$ ipython --no-banner

In [1]: import numpy as np

In [2]: from numpy import linalg as LA

In [3]: np.set_printoptions(suppress=True, linewidth=120)

In [4]: rnd = lambda a: np.round(a, 2) + 0

In [5]: Y = np.array([[0, -2], [0, 0], [-3, -1]])

In [6]: M = np.kron(np.eye(3, dtype=int), Y)

In [7]: M
Out[7]: 
array([[ 0, -2,  0,  0,  0,  0],
       [ 0,  0,  0,  0,  0,  0],
       [-3, -1,  0,  0,  0,  0],
       [ 0,  0,  0, -2,  0,  0],
       [ 0,  0,  0,  0,  0,  0],
       [ 0,  0, -3, -1,  0,  0],
       [ 0,  0,  0,  0,  0, -2],
       [ 0,  0,  0,  0,  0,  0],
       [ 0,  0,  0,  0, -3, -1]])

In [8]: # rows 1 and 4 are equal

In [9]: Y = np.c_[M[:, :5] @ np.array([[2, 2, 2, 2, 0],
   ...:     [1, 0, 1, 2, 1],
   ...:     [2, 2, 2, 2, 1],
   ...:     [1, 2, 2, 0, 2],
   ...:     [0, 2, 2, 0, 1]]), np.array([2, 5, 4, -1, -3, -4, 5, 4, -2])]

In [10]: Y
Out[10]: 
array([[-2,  0, -2, -4, -2,  2],
       [ 0,  0,  0,  0,  0,  5],
       [-7, -6, -7, -8, -1,  4],
       [-2, -4, -4,  0, -4, -1],
       [ 0,  0,  0,  0,  0, -3],
       [-7, -8, -8, -6, -5, -4],
       [ 0,  0,  0,  0,  0,  5],
       [ 0,  0,  0,  0,  0,  4],
       [ 0, -6, -6,  0, -3, -2]])

In [11]: rnd(LA.lstsq(M, Y[:, 0])[0])
Out[11]: array([2., 1., 2., 1., 0., 0.])

In [12]: LA.matrix_rank(Y)
Out[12]: np.int64(6)

In [13]: rnd(LA.norm(Y - M @ LA.lstsq(M, Y)[0], axis=0))
Out[13]: array([0.  , 0.  , 0.  , 0.  , 0.  , 7.07])

In [14]: def softmax(z):
    ...:     e = np.exp(z - z.max(axis=-1, keepdims=True))
    ...:     return e / e.sum(axis=-1, keepdims=True)
    ...: 

In [15]: rnd(softmax(10 * M[0]))
Out[15]: array([0.2, 0. , 0.2, 0.2, 0.2, 0.2])

In [16]: att = M @ M.T / np.sqrt(6)

In [17]: softmax(att).round(6).argmax(axis=1)
Out[17]: array([0, 0, 2, 3, 0, 5, 6, 0, 8])

In [18]: rnd(softmax(att)[0] @ M)
Out[18]: array([-0.47, -0.87, -0.21, -0.21, -0.21, -0.21])

In [19]: rnd(softmax(att))
Out[19]: 
array([[0.36, 0.07, 0.16, 0.07, 0.07, 0.07, 0.07, 0.07, 0.07],
       [0.11, 0.11, 0.11, 0.11, 0.11, 0.11, 0.11, 0.11, 0.11],
       [0.03, 0.01, 0.86, 0.01, 0.01, 0.01, 0.01, 0.01, 0.01],
       [0.07, 0.07, 0.07, 0.36, 0.07, 0.16, 0.07, 0.07, 0.07],
       [0.11, 0.11, 0.11, 0.11, 0.11, 0.11, 0.11, 0.11, 0.11],
       [0.01, 0.01, 0.01, 0.03, 0.01, 0.86, 0.01, 0.01, 0.01],
       [0.07, 0.07, 0.07, 0.07, 0.07, 0.07, 0.36, 0.07, 0.16],
       [0.11, 0.11, 0.11, 0.11, 0.11, 0.11, 0.11, 0.11, 0.11],
       [0.01, 0.01, 0.01, 0.01, 0.01, 0.01, 0.03, 0.01, 0.86]])
